In [1]: import numpy as np

In [2]: np.set_printoptions(precision=3, suppress=True, linewidth=120, legacy="1.25")

In [3]: F = np.load("case13.npy")

In [4]: F
Out[4]: 
array([[  4,   0, -12,   8,   8,   2,   5,   8,   4,   5],
       [  5,   1, -15,   2,   2,   3,   3,   6,   2,   9],
       [  2,   5,  -6,   9,   9,   4,   0,   9,   5,   5],
       [  8,   6, -24,   0,   9,   4,   2,   2,   4,   6],
       [  8,   8, -24,   8,   7,   2,   4,   5,   2,   6],
       [  2,   6,  -6,   0,   6,   6,   2,   2,   6,   4],
       [  9,   1, -27,   6,   2,   4,   0,   3,   9,   2],
       [  4,   3, -12,   9,   3,   4,   9,   4,   2,   2]])

In [5]: B = F / np.linalg.norm(F, axis=1, keepdims=True)

In [6]: C2 = B @ B.T

In [7]: np.argwhere(np.triu(np.abs(C2) > 0.95, 1))
Out[7]: array([], shape=(0, 2), dtype=int64)

In [8]: C2[5]
Out[8]: array([0.709, 0.702, 0.774, 0.793, 0.73 , 1.   , 0.649, 0.662])

In [9]: B = np.array([[3, 0, 2],
   ...:     [3, 3, 1],
   ...:     [3, 1, 1],
   ...:     [3, 2, 2],
   ...:     [1, 0, 0],
   ...:     [2, 3, 0],
   ...:     [3, 0, 0],
   ...:     [2, 2, 1],
   ...:     [1, 0, 1],
   ...:     [3, 0, 3]])

In [10]: np.einsum("ij->j", F)
Out[10]: array([  42,   30, -126,   42,   46,   29,   25,   39,   34,   39])

In [11]: F @ B
Out[11]: 
array([[62, 26, 39],
       [37, 13, 35],
       [85, 57, 50],
       [19, 10, 22],
       [53, 32, 41],
       [52, 34, 24],
       [-2,  6, 22],
       [66, 35, 29]])

In [12]: np.einsum("ik,kj->ji", F, B)
Out[12]: 
array([[62, 37, 85, 19, 53, 52, -2, 66],
       [26, 13, 57, 10, 32, 34,  6, 35],
       [39, 35, 50, 22, 41, 24, 22, 29]])

In [13]: np.einsum("ik,kj->ij", F, B)
Out[13]: 
array([[62, 26, 39],
       [37, 13, 35],
       [85, 57, 50],
       [19, 10, 22],
       [53, 32, 41],
       [52, 34, 24],
       [-2,  6, 22],
       [66, 35, 29]])

In [14]: Uu, s, Vh = np.linalg.svd(F, full_matrices=False)

In [15]: np.allclose(Uu * s @ Vh, F)
Out[15]: True

In [16]: np.cumsum(s ** 2) / np.sum(s ** 2)
Out[16]: array([0.855, 0.922, 0.952, 0.971, 0.985, 0.995, 1.   , 1.   ])

In [17]: np.round(Uu.T @ F @ Vh.T, 3) + 0
Out[17]: 
array([[61.887,  0.   ,  0.   ,  0.   ,  0.   ,  0.   ,  0.   ,  0.   ],
       [ 0.   , 17.242,  0.   ,  0.   ,  0.   ,  0.   ,  0.   ,  0.   ],
       [ 0.   ,  0.   , 11.721,  0.   ,  0.   ,  0.   ,  0.   ,  0.   ],
       [ 0.   ,  0.   ,  0.   ,  9.048,  0.   ,  0.   ,  0.   ,  0.   ],
       [ 0.   ,  0.   ,  0.   ,  0.   ,  7.936,  0.   ,  0.   ,  0.   ],
       [ 0.   ,  0.   ,  0.   ,  0.   ,  0.   ,  6.766,  0.   ,  0.   ],
       [ 0.   ,  0.   ,  0.   ,  0.   ,  0.   ,  0.   ,  4.65 ,  0.   ],
       [ 0.   ,  0.   ,  0.   ,  0.   ,  0.   ,  0.   ,  0.   ,  1.026]])

In [18]: E = np.loadtxt("sample2.csv", delimiter=",")

In [19]: E
Out[19]: 
array([[ 0.013,  0.155,  0.045, -0.284,  0.217,  0.039,  0.331],
       [ 0.155, -0.12 ,  0.404, -0.408,  0.353, -0.051, -0.066],
       [ 0.045,  0.404,  0.033, -0.954,  0.927, -0.028,  0.918],
       [-0.284, -0.408, -0.954, -0.062, -0.906,  0.002, -0.914],
       [ 0.217,  0.353,  0.927, -0.906,  0.141,  0.449,  0.859],
       [ 0.039, -0.051, -0.028,  0.002,  0.449, -0.216, -0.045],
       [ 0.331, -0.066,  0.918, -0.914,  0.859, -0.045,  0.21 ]])

In [20]: evals, evecs = np.linalg.eigh(E)

In [21]: x = np.array([-4, 4, 2, -2, 5, -5, -1])

In [22]: (np.sign(evecs[:, -1].round(6)) == np.sign(evecs[0, -1].round(6))).astype(int)
Out[22]: array([1, 1, 1, 0, 1, 1, 1])

In [23]: round(x @ E @ x / (x @ x), 3), round(evals[0], 3), round(evals[-1], 3)
Out[23]: (0.193, -1.0, 3.0)

In [24]: u = np.array([-3, 4])

In [25]: np.convolve(E[0], u)
Out[25]: array([-0.04 , -0.411,  0.482,  1.033, -1.786,  0.749, -0.835,  1.324])

In [26]: np.correlate(E[0], E[3], "full")
Out[26]: array([-0.012, -0.141, -0.053,  0.119, -0.262,  0.066, -0.591,  0.16 , -0.406, -0.066, -0.393, -0.146, -0.094])
